% python3 -q
>>> import numpy as np
>>> import numpy.linalg as la
>>> np.set_printoptions(suppress=True, linewidth=200)
>>> def tidy(a):
...     return np.round(a, 3) + 0
... 
>>> r0 = np.array([-2, 0, 2, 3])
>>> A = r0[np.abs(np.subtract.outer(np.arange(4), np.arange(4)))]
>>> A
array([[-2,  0,  2,  3],
       [ 0, -2,  0,  2],
       [ 2,  0, -2,  0],
       [ 3,  2,  0, -2]])
>>> Y = la.inv(A)
>>> tidy(Y)
array([[ 0.   ,  0.333,  0.   ,  0.333],
       [ 0.333, -0.5  ,  0.333,  0.   ],
       [ 0.   ,  0.333, -0.5  ,  0.333],
       [ 0.333,  0.   ,  0.333,  0.   ]])
>>> tidy(la.det(A) * la.det(Y))
np.float64(1.0)
>>> tidy(la.cond(A))
np.float64(6.0)
>>> np.allclose(Y, A.T)
False
>>> tidy(la.inv(Y))
array([[-2.,  0.,  2.,  3.],
       [ 0., -2.,  0.,  2.],
       [ 2.,  0., -2.,  0.],
       [ 3.,  2.,  0., -2.]])
>>> tidy(la.det(A) * Y)
array([[  0., -12.,   0., -12.],
       [-12.,  18., -12.,   0.],
       [  0., -12.,  18., -12.],
       [-12.,   0., -12.,   0.]])
>>> ev, V = la.eig(A)
>>> tidy(np.prod(ev))
np.float64(-36.0)
>>> tidy(np.sort(la.eigvals(la.inv(A))))
array([-1.   , -0.333, -0.167,  0.5  ])
>>> tidy(ev)
array([ 2., -6., -1., -3.])
>>> Q, V = la.qr(A[:, :2])[0], la.qr(A[:, 2:])[0]
>>> sigma = la.svd(Q.T @ V, compute_uv=False)
>>> tidy(la.norm(Q @ Q.T - V @ V.T, 2))
np.float64(0.6)
>>> tidy(np.degrees(np.arccos(sigma.clip(0, 1))))
array([36.87, 36.87])
>>> F = np.array([[-1.9, 1.0, -3.0], [-1.0, -1.9, -2.0], [-2.0, 1.0, -2.9]])
>>> F
array([[-1.9,  1. , -3. ],
       [-1. , -1.9, -2. ],
       [-2. ,  1. , -2.9]])
>>> U, sigma, Vt = la.svd(F)
>>> tidy(sigma)
array([5.503, 2.311, 0.097])
>>> Y = U[:, :2] @ np.diag(sigma[:2]) @ Vt[:2]
>>> la.matrix_rank(Y)
np.int64(2)
>>> tidy(Y)
array([[-1.958,  0.993, -2.964],
       [-0.999, -1.9  , -2.   ],
       [-1.942,  1.007, -2.936]])
>>> X = np.load("block4.npy")
>>> X
array([[  0.624,   1.692,   0.013],
       [ -0.093,  -0.65 ,   0.87 ],
       [  4.413,   7.781,   0.646],
       [  0.351,  -0.265,  -0.029],
       [-10.291, -18.037,  -1.976],
       [ -0.274,  -0.159,   0.562],
       [  1.171,   0.991,   0.298],
       [  1.93 ,   3.497,   0.434],
       [  3.669,   7.204,   1.064],
       [ -2.425,  -5.688,  -0.674],
       [ -9.95 , -16.839,  -2.139],
       [ 11.589,  21.388,   2.156],
       [ -3.791,  -7.84 ,  -1.598],
       [ -0.176,  -1.404,  -0.255]])
>>> gram = np.cov(X, rowvar=False)
>>> tidy(np.corrcoef(X.T))
array([[1.   , 0.997, 0.941],
       [0.997, 1.   , 0.945],
       [0.941, 0.945, 1.   ]])
>>> np.argsort(-X.std(axis=0).round(6), kind="stable")
array([1, 0, 2])
>>> tidy(gram)
array([[30.567, 54.816,  6.3  ],
       [54.816, 98.938, 11.384],
       [ 6.3  , 11.384,  1.467]])
>>> tidy(np.corrcoef(X[:, 1], X[:, 2])[0, 1])
np.float64(0.945)
>>> tidy(np.polyfit(X[:, 1], X[:, 2], 1))
array([0.115, 0.024])
>>> tidy(la.eigvalsh(gram)[::-1])
array([130.665,   0.169,   0.138])
>>> Y = np.array([[1, -2], [1, -1], [0, 1]])
>>> tidy(np.einsum("ij->j", F))
array([-4.9,  0.1, -7.9])
>>> tidy(np.einsum("ik,kj->ji", F, Y))
array([[-0.9, -2.9, -1. ],
       [-0.2,  1.9,  0.1]])
>>> la.matrix_rank(F @ Y)
np.int64(2)
>>> tidy(Y.T @ F.T)
array([[-0.9, -2.9, -1. ],
       [-0.2,  1.9,  0.1]])
>>> hat = X @ la.solve(X.T @ X, X.T)
>>> np.allclose(hat @ hat, hat)
True
>>> tidy(la.eigvalsh(hat))
array([0., 0., 0., 0., 0., 0., 0., 0., 0., 0., 0., 1., 1., 1.])
>>> tidy(hat @ X[:, 0])
array([  0.624,  -0.093,   4.413,   0.351, -10.291,  -0.274,   1.171,   1.93 ,   3.669,  -2.425,  -9.95 ,  11.589,  -3.791,  -0.176])
>>> x = np.array([1, 0, 1])
>>> y = X @ x
>>> tidy(la.lstsq(X, y)[0])
array([1., 0., 1.])
>>> rng = np.random.default_rng(34)
>>> y = y + 0.05 * rng.normal(size=14)
>>> tidy(y)
array([  0.635,   0.714,   5.188,   0.346, -12.235,   0.278,   1.472,   2.381,   4.743,  -3.129, -12.058,  13.77 ,  -5.395,  -0.467])
>>> b, *_ = la.lstsq(X, y)
>>> b.round()
array([1., 0., 1.])
>>> tidy(la.norm(y - X @ b))
np.float64(0.139)
>>> basis = X[[9, 7]].astype(float)
>>> for _ in range(6):
...     z = la.norm(X[:, None] - basis, axis=-1).argmin(axis=1)
...     basis = np.array([X[z == j].mean(axis=0) for j in range(2)])
... 
>>> z
array([1, 1, 1, 1, 0, 1, 1, 1, 1, 0, 0, 1, 0, 1])
>>> tidy(basis)
array([[ -6.614, -12.101,  -1.597],
       [  2.32 ,   4.008,   0.576]])
>>> np.abs(basis[1] - basis[0]).argmax()
np.int64(1)
>>> np.bincount(z)
array([ 4, 10])
>>> M = np.loadtxt("m.csv", delimiter=",")
>>> M
array([[-0.544,  2.651, -1.294],
       [ 0.687, -2.508,  1.497],
       [ 2.33 , -0.31 ,  1.864],
       [ 1.356,  0.968,  2.495],
       [ 0.899,  2.811, -0.537],
       [ 2.606,  0.75 , -1.284],
       [-2.805,  0.577, -0.895],
       [ 1.03 , -0.045,  2.817],
       [-2.086, -1.437, -1.606],
       [-2.909, -0.384,  0.623],
       [ 2.18 ,  1.306, -1.594],
       [-2.803,  0.339,  1.013],
       [-1.174, -1.883,  2.019]])
>>> Y = np.c_[M[:, :1] @ np.array([[1]]), np.array([3, 2, 2, 1, 3, 3, 3, 0, 1, 3, 2, 2, 2])]
>>> Y
array([[-0.544,  3.   ],
       [ 0.687,  2.   ],
       [ 2.33 ,  2.   ],
       [ 1.356,  1.   ],
       [ 0.899,  3.   ],
       [ 2.606,  3.   ],
       [-2.805,  3.   ],
       [ 1.03 ,  0.   ],
       [-2.086,  1.   ],
       [-2.909,  3.   ],
       [ 2.18 ,  2.   ],
       [-2.803,  2.   ],
       [-1.174,  2.   ]])
>>> tidy(la.norm(Y - M @ la.lstsq(M, Y)[0], axis=0))
array([0.  , 7.63])
>>> tidy(la.lstsq(M, Y[:, 0])[0])
array([1., 0., 0.])
>>> tidy(la.norm(la.qr(M)[0].T @ Y, axis=0) ** 2 / ((Y ** 2).sum(axis=0) + 1e-12))
array([1.   , 0.131])
>>> la.matrix_rank(np.c_[M, Y])
np.int64(4)
>>> la.matrix_rank(Y)
np.int64(2)
>>> cen = M - M.mean(axis=0)
>>> V = la.svd(cen)[2][:2]
>>> Y = cen - cen @ V.T @ V
>>> tidy(np.cov(cen @ V.T, rowvar=False))
array([[4.533, 0.   ],
       [0.   , 3.667]])
>>> tidy(la.norm(Y) / la.norm(cen))
np.float64(0.372)
>>> tidy(Y.std(axis=0))
array([0.286, 0.81 , 0.694])
